% ipython --no-banner

In [1]: import numpy as np

In [2]: np.set_printoptions(suppress=True, linewidth=140)

In [3]: rnd = lambda a: np.round(a, 1) + 0

In [4]: m1 = np.array([[1.0, 0.5, 0.2], [0.5, 1.0, 0.5], [0.2, 0.5, 1.0]])

In [5]: Q, V = np.linalg.qr(m1[:, :1])[0], np.linalg.qr(m1[:, 1:])[0]

In [6]: sv = np.linalg.svd(Q.T @ V, compute_uv=False)

In [7]: rnd(np.linalg.norm(Q @ Q.T - V @ V.T, 2))
Out[7]: np.float64(1.0)

In [8]: rnd(sv)
Out[8]: array([0.8])

In [9]: r0 = np.array([0, -1, 2])

In [10]: A2 = m1 + np.outer(r0, np.eye(3)[2])

In [11]: A2
Out[11]: 
array([[ 1. ,  0.5,  0.2],
       [ 0.5,  1. , -0.5],
       [ 0.2,  0.5,  3. ]])

In [12]: rnd(np.linalg.det(A2) / np.linalg.det(m1)), rnd(1 + np.linalg.solve(m1, r0)[2])
Out[12]: (np.float64(4.4), np.float64(4.4))

In [13]: rng = np.random.default_rng(426652)

In [14]: arr = rng.normal(size=(17, 3)) + 5 * np.array([1, 4, 4])

In [15]: rnd(arr)
Out[15]: 
array([[ 4.8, 20.8, 21.4],
       [ 4.7, 20.4, 20.8],
       [ 4.3, 20.8, 21.8],
       [ 5.2, 21. , 21.3],
       [ 4.2, 20. , 21.8],
       [ 5.7, 19.3, 18.3],
       [ 5.8, 19.1, 20.6],
       [ 5.1, 20.4, 19.2],
       [ 4.1, 19.4, 18.8],
       [ 5.1, 21.2, 18.7],
       [ 5.5, 19.4, 19. ],
       [ 5.5, 19.8, 19.9],
       [ 6.3, 18. , 21.3],
       [ 6.3, 19.1, 20.2],
       [ 3.9, 19.5, 20.9],
       [ 4.6, 19.4, 19.8],
       [ 5.6, 19.8, 18.8]])

In [16]: U, sv, Vh = np.linalg.svd(arr)

In [17]: np.argmax(sv[:-1] / (sv[1:] + 1e-6)) + 1
Out[17]: np.int64(1)

In [18]: A2 = U[:, :1] @ np.diag(sv[:1]) @ Vh[:1]

In [19]: rnd(np.abs(arr - A2).max())
Out[19]: np.float64(1.7)

In [20]: rnd(np.linalg.norm(arr - A2, 2)), rnd(sv[1])
Out[20]: (np.float64(3.8), np.float64(3.8))

In [21]: rnd(np.linalg.norm(arr - A2) / np.linalg.norm(arr))
Out[21]: np.float64(0.0)

In [22]: A = np.array([[-0.6, -1.2, -0.1, 0.3], [3.1, 0.5, 0.0, 0.8]])

In [23]: U, sv, Vh = np.linalg.svd(A, full_matrices=False)

In [24]: np.allclose(U * sv @ Vh, A)
Out[24]: True

In [25]: rnd(U.T @ A @ Vh.T)
Out[25]: 
array([[3.3, 0. ],
       [0. , 1.2]])

In [26]: rnd(sv / sv[0])
Out[26]: array([1. , 0.4])

In [27]: rnd(np.sqrt((sv ** 2).sum())), rnd(np.linalg.norm(A))
Out[27]: (np.float64(3.5), np.float64(3.5))

In [28]: blk = np.stack([A, -2 * A, A[::-1]])

In [29]: np.linalg.matrix_rank(blk.reshape(3, -1))
Out[29]: np.int64(2)

In [30]: blk.shape
Out[30]: (3, 2, 4)

In [31]: rnd(np.einsum("bij,cij->bc", blk, blk))
Out[31]: 
array([[ 12.4, -24.8,  -4.4],
       [-24.8,  49.6,   8.9],
       [ -4.4,   8.9,  12.4]])

In [32]: A2 = A / np.sqrt((A ** 2).mean(axis=1, keepdims=True))

In [33]: rnd(np.linalg.norm(A2, axis=1))
Out[33]: array([2., 2.])

In [34]: X = np.load("w.npy")

In [35]: X
Out[35]: 
array([[-1.4,  2.2, -1.5],
       [-2.3,  0.4, -1.8],
       [ 0.5, -2.9,  0.5],
       [-2.7,  1. , -0.8],
       [ 2.5, -0.6, -1.5],
       [ 2.4,  0.2,  1.7],
       [-2.7, -1.1, -0.8],
       [-2.8, -0.4, -0.9],
       [ 2. , -2.1, -0.8],
       [-2. ,  2.2,  0.4],
       [-1.5, -0.5, -2.6],
       [-1.6, -2.5,  0.1],
       [ 2.8, -0.1,  1. ],
       [ 0.7,  1.3, -2.6],
       [ 1.3, -2.6, -0.9],
       [ 0.3, -2.9, -0.6],
       [ 2.3, -1.9,  0.5],
       [-1.3, -1.6,  2.2],
       [ 2.4, -1.6,  0.8],
       [ 3. ,  0.2, -0.2],
       [-0.1, -2.2,  2. ],
       [-0.7,  0. ,  2.9],
       [-1.1,  2.8,  0. ],
       [-2.6,  1.4,  0. ],
       [-0.7, -2.5, -1.5]])

In [36]: gram = np.cov(X, rowvar=False)

In [37]: np.argwhere(np.triu(np.abs(np.corrcoef(X.T)) > 0.8, 1))
Out[37]: array([], shape=(0, 2), dtype=int64)

In [38]: rnd(gram)
Out[38]: 
array([[ 4. , -1. ,  0.5],
       [-1. ,  3. , -0.4],
       [ 0.5, -0.4,  2. ]])

In [39]: rnd(np.polyfit(X[:, 0], X[:, 1], 1))
Out[39]: array([-0.3, -0.6])

In [40]: rnd(X.std(axis=0))
Out[40]: array([2. , 1.7, 1.4])
